In [1]: import numpy as np

In [2]: import numpy.linalg as la

In [3]: np.set_printoptions(suppress=True, linewidth=160)

In [4]: u = np.array([3, 0, 0, 2, 0])

In [5]: r1 = np.array([3, 0, 0, 0])

In [6]: A = u[:, None] + r1[None, :]

In [7]: print(A)
[[6 3 3 3]
 [3 0 0 0]
 [3 0 0 0]
 [5 2 2 2]
 [3 0 0 0]]

In [8]: # row 2 repeats row 1

In [9]: T = np.stack([A, -3 * A, A[::-1]])

In [10]: np.round(la.norm(T, axis=(1, 2)), 3)
Out[10]: array([11.269, 33.808, 11.269])

In [11]: np.einsum("bij,cij->bc", T, T)
Out[11]: 
array([[ 127, -381,   75],
       [-381, 1143, -225],
       [  75, -225,  127]])

In [12]: la.matrix_rank(T)
Out[12]: array([2, 2, 2])

In [13]: C2 = A.T @ A

In [14]: print(np.round(la.eigvalsh(C2)[::-1], 3) + 0)
[117.835   9.165   0.      0.   ]

In [15]: print(np.diag(C2))
[88 13 13 13]

In [16]: C2
Out[16]: 
array([[88, 28, 28, 28],
       [28, 13, 13, 13],
       [28, 13, 13, 13],
       [28, 13, 13, 13]])

In [17]: np.round(la.svd(A, compute_uv=False) ** 2, 3) + 0
Out[17]: array([117.835,   9.165,   0.   ,   0.   ])

In [18]: la.matrix_rank(C2)
Out[18]: np.int64(2)

In [19]: Uu, s, Vt = la.svd(C2)

In [20]: evecs = Vt[:(s > 1e-8).sum()]

In [21]: rng = np.random.default_rng(301)

In [22]: vec = C2[3] + -3 * C2[2] + rng.integers(2) * np.eye(4)[2]

In [23]: print(vec)
[-56. -26. -26. -26.]

In [24]: np.allclose(evecs.T @ evecs @ vec, vec)
Out[24]: True

In [25]: print(np.round(la.norm(vec - evecs.T @ evecs @ vec), 3))
0.0

In [26]: np.round(np.diag(evecs.T @ evecs), 3)
Out[26]: array([1.   , 0.333, 0.333, 0.333])
